$ python -q
>>> import numpy as np
>>> from numpy import linalg as LA
>>> np.set_printoptions(suppress=True, linewidth=200)
>>> W0 = np.loadtxt("out0.csv", delimiter=",")
>>> W0
array([[0., 1., 0.],
       [0., 0., 1.],
       [1., 0., 0.]])
>>> # rows sum to 1
>>> np.round(LA.norm(W0, "nuc"), 1)
np.float64(3.0)
>>> np.round(LA.norm(W0, 1), 1), round(float(LA.norm(W0, np.inf)), 1)
(np.float64(1.0), 1.0)
>>> round(float(LA.norm(W0[1] - W0[2])), 1)
1.4
>>> round(LA.norm(W0) ** 2 / LA.norm(W0, 2) ** 2, 1)
np.float64(3.0)
>>> np.round(LA.norm(W0, axis=0), 1)
array([1., 1., 1.])
>>> round(float(LA.norm(W0, 2)), 1)
1.0
>>> np.round(LA.norm(W0, axis=1), 1)
array([1., 1., 1.])
>>> round(float(LA.norm(W0[1], 1)), 1), np.round(LA.norm(W0[1], np.inf), 1)
(1.0, np.float64(1.0))
>>> W0[1] @ W0[2]
np.float64(0.0)
>>> LA.norm(W0, axis=1).argmax()
np.int64(0)
>>> np.round(LA.pinv(W0), 1)
array([[0., 0., 1.],
       [1., 0., 0.],
       [0., 1., 0.]])
>>> W0.T @ W0
array([[1., 0., 0.],
       [0., 1., 0.],
       [0., 0., 1.]])
>>> W0[:, 2] @ W0[:, 1]
np.float64(0.0)
>>> np.round(LA.svd(W0, compute_uv=False), 1)
array([1., 1., 1.])
>>> np.round(LA.norm(W0, axis=0), 1)
array([1., 1., 1.])
>>> np.round(np.sort(np.abs(LA.eigvals(W0)))[::-1], 1)
array([1., 1., 1.])
>>> np.round(LA.matrix_power(W0, 100), 1)
array([[0., 1., 0.],
       [0., 0., 1.],
       [1., 0., 0.]])
>>> W0.sum(axis=1)
array([1., 1., 1.])
>>> p = np.eye(3)[2]
>>> for _ in range(6):
...     p = p @ W0
...     print(p.round(1))
... 
[1. 0. 0.]
[0. 1. 0.]
[0. 0. 1.]
[1. 0. 0.]
[0. 1. 0.]
[0. 0. 1.]
>>> A = np.load("block9.npy")
>>> A
array([[  1,   0,   4],
       [  3,   5,   2],
       [ -8, -15,  -2]])
>>> # null space of dimension 1
>>> np.argsort(-LA.norm(A, axis=0).round(6), kind="stable")[:3]
array([1, 0, 2])
>>> LA.cond(A) > 100
np.True_
>>> round(LA.norm(A, 2) / LA.norm(A), 1)
np.float64(1.0)
